% ipython --no-banner

In [1]: import numpy as np

In [2]: from numpy import linalg as LA

In [3]: np.set_printoptions(precision=1, suppress=True, linewidth=120)

In [4]: A = np.array([[0.4, -0.1, 0.0, 0.6, -1.0, 1.0, -1.4, -0.3],
   ...:     [-0.2, 0.1, 0.0, -0.4, 0.8, -0.7, 1.0, 0.2],
   ...:     [0.0, 0.0, 0.0, -0.1, 0.2, -0.1, 0.2, 0.0],
   ...:     [0.8, -0.3, 0.0, 1.3, -2.4, 2.2, -3.2, -0.6],
   ...:     [0.2, -0.1, 0.0, 0.4, -0.8, 0.7, -1.0, -0.2],
   ...:     [-0.2, 0.1, 0.0, -0.3, 0.6, -0.6, 0.8, 0.2],
   ...:     [1.0, -0.4, 0.0, 1.5, -2.8, 2.7, -3.8, -0.8]])

In [5]: U, sv, Vt = LA.svd(A)

In [6]: sv.round(1) + 0
Out[6]: array([8.3, 0.2, 0.1, 0. , 0. , 0. , 0. ])

In [7]: other = U[:, :4] @ np.diag(sv[:4]) @ Vt[:4]

In [8]: round(float(np.abs(A - other).max()), 1)
Out[8]: 0.0

In [9]: round(float(LA.norm(A - other, 2)), 1), round(float(sv[4]), 1)
Out[9]: (0.0, 0.0)

In [10]: other.round(1) + 0
Out[10]: 
array([[ 0.4, -0.1,  0. ,  0.6, -1. ,  1. , -1.4, -0.3],
       [-0.2,  0.1,  0. , -0.4,  0.8, -0.7,  1. ,  0.2],
       [ 0. ,  0. ,  0. , -0.1,  0.2, -0.1,  0.2,  0. ],
       [ 0.8, -0.3,  0. ,  1.3, -2.4,  2.2, -3.2, -0.6],
       [ 0.2, -0.1,  0. ,  0.4, -0.8,  0.7, -1. , -0.2],
       [-0.2,  0.1,  0. , -0.3,  0.6, -0.6,  0.8,  0.2],
       [ 1. , -0.4,  0. ,  1.5, -2.8,  2.7, -3.8, -0.8]])

In [11]: LA.matrix_rank(other)
Out[11]: np.int64(4)

In [12]: U, sv, Vt = LA.svd(A)

In [13]: V = Vt[:(sv > 1e-8).sum()]

In [14]: rng = np.random.default_rng(11)

In [15]: vec = A[1] + -3 * A[3] + rng.integers(2) * np.eye(8)[0]

In [16]: vec
Out[16]: array([-2.6,  1. ,  0. , -4.3,  8. , -7.3, 10.6,  2. ])

In [17]: LA.matrix_rank(np.vstack([A, vec]))
Out[17]: np.int64(4)

In [18]: np.allclose(V.T @ V @ vec, vec)
Out[18]: True

In [19]: round(LA.norm(vec - V.T @ V @ vec), 1)
Out[19]: np.float64(0.0)

In [20]: np.round(np.diag(V.T @ V), 1) + 0
Out[20]: array([0.6, 0.5, 0. , 0.5, 0.6, 0.5, 0.6, 0.5])

In [21]: np.abs(np.diag(LA.qr(A)[1])) > 1e-9
Out[21]: array([ True,  True, False,  True, False,  True, False])

In [22]: other = A / LA.norm(A, axis=1, keepdims=True)

In [23]: C2 = other @ other.T

In [24]: np.round(np.degrees(np.arccos(np.clip(C2[1, 6], -1, 1))), 1)
Out[24]: np.float64(176.7)

In [25]: (np.abs(C2) > 0.9).astype(int)
Out[25]: 
array([[1, 1, 1, 1, 1, 1, 1],
       [1, 1, 1, 1, 1, 1, 1],
       [1, 1, 1, 1, 1, 1, 1],
       [1, 1, 1, 1, 1, 1, 1],
       [1, 1, 1, 1, 1, 1, 1],
       [1, 1, 1, 1, 1, 1, 1],
       [1, 1, 1, 1, 1, 1, 1]])

In [26]: np.argwhere(np.triu(np.abs(C2) > 0.95, 1))
Out[26]: 
array([[0, 1],
       [0, 3],
       [0, 4],
       [0, 5],
       [0, 6],
       [1, 2],
       [1, 3],
       [1, 4],
       [1, 5],
       [1, 6],
       [2, 3],
       [2, 4],
       [3, 4],
       [3, 5],
       [3, 6],
       [4, 5],
       [4, 6],
       [5, 6]])

In [27]: (C2 - 2 * np.eye(7)).round(6).argmax(axis=1)
Out[27]: array([6, 5, 1, 6, 3, 1, 3])

In [28]: rank = LA.matrix_rank(A)

In [29]: rank
Out[29]: np.int64(4)

In [30]: ns = LA.svd(A)[2][rank:].T

In [31]: [int(LA.matrix_rank(A[:, :j + 1])) for j in range(8)]
Out[31]: [1, 2, 2, 3, 3, 4, 4, 4]

In [32]: [int(LA.matrix_rank(A[:i])) for i in range(1, len(A) + 1)]
Out[32]: [1, 2, 3, 4, 4, 4, 4]

In [33]: Q, _ = LA.qr(np.array([[-0.9, 1.2, 0.1],
    ...:     [2.2, -1.4, 0.3],
    ...:     [-0.8, -1.1, 0.0],
    ...:     [-1.2, -0.7, -1.5],
    ...:     [-0.3, 1.3, -1.0],
    ...:     [-0.8, 0.5, -2.0],
    ...:     [-0.3, 0.1, 0.4],
    ...:     [1.2, -0.1, 1.0]]))

In [34]: m1 = Q @ Q.T

In [35]: m1.round(1) + 0
Out[35]: 
array([[ 0.3, -0.4, -0.1, -0.1,  0.1,  0. ,  0.1,  0. ],
       [-0.4,  0.7, -0.1,  0. , -0.1,  0. , -0.2,  0.2],
       [-0.1, -0.1,  0.4,  0.3, -0.3, -0.1,  0.1, -0.1],
       [-0.1,  0. ,  0.3,  0.5, -0.1,  0.3,  0. , -0.3],
       [ 0.1, -0.1, -0.3, -0.1,  0.4,  0.3, -0.1,  0. ],
       [ 0. ,  0. , -0.1,  0.3,  0.3,  0.5, -0.1, -0.2],
       [ 0.1, -0.2,  0.1,  0. , -0.1, -0.1,  0.1,  0. ],
       [ 0. ,  0.2, -0.1, -0.3,  0. , -0.2,  0. ,  0.2]])

In [36]: LA.lstsq(m1[:-1].T, m1[-1])[2]
Out[36]: np.int32(3)

In [37]: np.round(m1 @ LA.pinv(m1) @ m1, 1) + 0
Out[37]: 
array([[ 0.3, -0.4, -0.1, -0.1,  0.1,  0. ,  0.1,  0. ],
       [-0.4,  0.7, -0.1,  0. , -0.1,  0. , -0.2,  0.2],
       [-0.1, -0.1,  0.4,  0.3, -0.3, -0.1,  0.1, -0.1],
       [-0.1,  0. ,  0.3,  0.5, -0.1,  0.3,  0. , -0.3],
       [ 0.1, -0.1, -0.3, -0.1,  0.4,  0.3, -0.1,  0. ],
       [ 0. ,  0. , -0.1,  0.3,  0.3,  0.5, -0.1, -0.2],
       [ 0.1, -0.2,  0.1,  0. , -0.1, -0.1,  0.1,  0. ],
       [ 0. ,  0.2, -0.1, -0.3,  0. , -0.2,  0. ,  0.2]])

In [38]: np.abs(np.diag(LA.qr(m1)[1])) > 1e-9
Out[38]: array([ True,  True,  True, False, False, False, False, False])

In [39]: LA.matrix_rank(m1, rtol=0.1)
Out[39]: np.int64(3)

In [40]: [round(float(x), 1) for x in LA.svd(m1, compute_uv=False)[:3]]
Out[40]: [1.0, 1.0, 1.0]

In [41]: LA.cond(m1) > 100
Out[41]: np.True_

In [42]: ev, V = LA.eigh(m1)

In [43]: (ev > 1e-8).sum(), (ev < -1e-8).sum()
Out[43]: (np.int64(3), np.int64(0))

In [44]: np.unique(ev.round(6) + 0, return_counts=True)[1]
Out[44]: array([5, 3])

In [45]: np.round(V.T @ V, 1) + 0
Out[45]: 
array([[1., 0., 0., 0., 0., 0., 0., 0.],
       [0., 1., 0., 0., 0., 0., 0., 0.],
       [0., 0., 1., 0., 0., 0., 0., 0.],
       [0., 0., 0., 1., 0., 0., 0., 0.],
       [0., 0., 0., 0., 1., 0., 0., 0.],
       [0., 0., 0., 0., 0., 1., 0., 0.],
       [0., 0., 0., 0., 0., 0., 1., 0.],
       [0., 0., 0., 0., 0., 0., 0., 1.]])

In [46]: ev, V = LA.eigh(m1)

In [47]: vec = np.array([-2, 1, 1, -1, 1, 2, 2, 1])

In [48]: round(np.abs(m1).sum(axis=1).max(), 1), round(float(np.abs(ev).max()), 1)
Out[48]: (np.float64(1.6), 1.0)

In [49]: np.round(LA.eigvalsh(m1[1:, 1:]), 1) + 0
Out[49]: array([0. , 0. , 0. , 0. , 0.7, 1. , 1. ])

In [50]: np.round(V * np.abs(ev) @ V.T, 1) + 0
Out[50]: 
array([[ 0.3, -0.4, -0.1, -0.1,  0.1,  0. ,  0.1,  0. ],
       [-0.4,  0.7, -0.1,  0. , -0.1,  0. , -0.2,  0.2],
       [-0.1, -0.1,  0.4,  0.3, -0.3, -0.1,  0.1, -0.1],
       [-0.1,  0. ,  0.3,  0.5, -0.1,  0.3,  0. , -0.3],
       [ 0.1, -0.1, -0.3, -0.1,  0.4,  0.3, -0.1,  0. ],
       [ 0. ,  0. , -0.1,  0.3,  0.3,  0.5, -0.1, -0.2],
       [ 0.1, -0.2,  0.1,  0. , -0.1, -0.1,  0.1,  0. ],
       [ 0. ,  0.2, -0.1, -0.3,  0. , -0.2,  0. ,  0.2]])

In [51]: np.round(vec @ m1 @ vec, 1)
Out[51]: np.float64(2.9)

In [52]: X = np.load("data.npy")

In [53]: X
Out[53]: 
array([[  1.7,   0. ,  -1.9, -40.4],
       [ -0.2,  -0.2,   7.9,   2.8],
       [ -0.9,   0. ,  -5.9,  20.5],
       [  0. ,  -0.2,  -5.8,   9.8],
       [ -0.3,   0.3,  -2.6,  33.7],
       [  0.4,  -0.2,   7.2,  -7.4],
       [ -0.3,   0.2,  -1.2,   3. ],
       [  0.1,   0.1,   3.1, -21.1],
       [  0. ,   0. ,   0.4, -28.7],
       [  0. ,  -0.2,  -2.5,  -3.6],
       [  0.8,  -0.2,   3.8, -35. ],
       [ -0.9,   0.1,  -7. ,  12.2],
       [ -0.7,  -0.3,  -0.3,  48.7],
       [  0.1,   0.1,  -1.7,  33.2],
       [ -1.3,  -0.1,   4.6, -20. ],
       [ -0.5,   0.2,  -2.4,  22.3],
       [  0. ,   0.1,  -3.1,   7.8],
       [ -1.2,  -0.1,   1.9, -10. ],
       [  0.5,   0.4,  -1.8,   3.5],
       [ -0.3,  -0.2,  -0.8, -16.4],
       [  1.3,  -0.1,   2.1,  21.8],
       [ -0.1,  -0.1,  -1.6, -47.5],
       [  0.4,   0.1,   2.3, -25.2],
       [  0.3,  -0.2,  -5.5,   3.6],
       [ -1.4,   0.2,   3.1, -28.9],
       [ -0.1,  -0.1, -10.4,  45.4],
       [ -0.1,   0.2,   4. ,  -9.3],
       [ -0.4,  -0.2,  -6.4,  12.4],
       [  0.3,   0. ,   3.2,   7.2],
       [ -1.2,  -0.3,   1.6, -23.1],
       [ -1.1,   0. ,   6.2, -18.5]])

In [54]: Ac = (X - X.mean(axis=0)) / X.std(axis=0)

In [55]: Ac.std(axis=0)
Out[55]: array([1., 1., 1., 1.])

In [56]: coef = LA.lstsq(np.delete(Ac, 1, axis=1), Ac[:, 1])[0]

In [57]: coef.round(1) + 0
Out[57]: array([0. , 0. , 0.1])

In [58]: round(float(1 - np.var(Ac[:, 1] - np.delete(Ac, 1, axis=1) @ coef)), 1)
Out[58]: 0.0

In [59]: lab = X[:, 3] > np.median(X[:, 3])

In [60]: u = X[lab].mean(axis=0) - X[~lab].mean(axis=0)

In [61]: ((X - X.mean(axis=0)) @ u > 0).astype(int)
Out[61]: array([0, 1, 1, 1, 1, 0, 1, 0, 0, 0, 0, 1, 1, 1, 0, 1, 1, 0, 1, 0, 1, 0, 0, 1, 0, 1, 0, 1, 1, 0, 0])

In [62]: np.round((((X - X.mean(axis=0)) @ u > 0) == lab).mean(), 1)
Out[62]: np.float64(1.0)

In [63]: u
Out[63]: array([ 0.1,  0.1, -5.7, 39.8])

In [64]: Ac = X - X.mean(axis=0)

In [65]: V = LA.svd(Ac)[2][:1]

In [66]: other = Ac - Ac @ V.T @ V

In [67]: np.round(LA.norm(other) / LA.norm(Ac), 1)
Out[67]: np.float64(0.2)

In [68]: np.cov(Ac @ V.T, rowvar=False)
Out[68]: array(611.)

In [69]: LA.norm(other, axis=1).round(6).argmax()
Out[69]: np.int64(1)

In [70]: (Ac @ V.T).std(axis=0)
Out[70]: array([24.3])

In [71]: other = np.array([[0, 0, -2, 1], [2, 0, 2, 3], [0, 0, -2, -1], [0, 2, 2, 0]])

In [72]: arr = np.triu(other, 1)

In [73]: arr
Out[73]: 
array([[ 0,  0, -2,  1],
       [ 0,  0,  2,  3],
       [ 0,  0,  0, -1],
       [ 0,  0,  0,  0]])

In [74]: rank = LA.matrix_rank(arr)

In [75]: rank
Out[75]: np.int64(2)

In [76]: ns = LA.svd(arr)[2][rank:].T

In [77]: np.round(ns @ ns.T, 1) + 0
Out[77]: 
array([[1., 0., 0., 0.],
       [0., 1., 0., 0.],
       [0., 0., 0., 0.],
       [0., 0., 0., 0.]])

In [78]: np.round(arr @ ns, 1) + 0
Out[78]: 
array([[0., 0.],
       [0., 0.],
       [0., 0.],
       [0., 0.]])

In [79]: [int(LA.matrix_rank(arr[:i])) for i in range(1, len(arr) + 1)]
Out[79]: [1, 2, 2, 2]

In [80]: [int(LA.matrix_rank(np.delete(arr, i, axis=0))) for i in range(4)]
Out[80]: [2, 2, 2, 2]

In [81]: [int(LA.matrix_rank(arr[:, :j + 1])) for j in range(4)]
Out[81]: [0, 0, 1, 2]

In [82]: np.allclose(arr @ ns, 0)
Out[82]: True

In [83]: ns.shape
Out[83]: (4, 2)

In [84]: np.argsort(-LA.norm(arr, axis=0).round(6), kind="stable")[:3]
Out[84]: array([3, 2, 0])

In [85]: LA.matrix_rank(arr, rtol=0.1)
Out[85]: np.int64(2)

In [86]: [round(float(x), 1) for x in LA.svd(arr, compute_uv=False)[:3]]
Out[86]: [3.7, 2.3, 0.0]

In [87]: u = np.array([1, 0, 1])

In [88]: np.cross(arr[2, :3], arr[1, :3])
Out[88]: array([0, 0, 0])

In [89]: np.array([np.convolve(row, u, "same") for row in arr])
Out[89]: 
array([[ 0, -2,  1, -2],
       [ 0,  2,  3,  2],
       [ 0,  0, -1,  0],
       [ 0,  0,  0,  0]])

In [90]: U, sv, Vt = LA.svd(arr)

In [91]: V = Vt[:(sv > 1e-8).sum()]

In [92]: vec = arr[3] + 4 * arr[0] + rng.integers(2) * np.eye(4)[1]

In [93]: vec
Out[93]: array([ 0.,  0., -8.,  4.])

In [94]: np.round(V.T @ V, 1) + 0
Out[94]: 
array([[0., 0., 0., 0.],
       [0., 0., 0., 0.],
       [0., 0., 1., 0.],
       [0., 0., 0., 1.]])

In [95]: np.allclose(V.T @ V @ vec, vec)
Out[95]: True
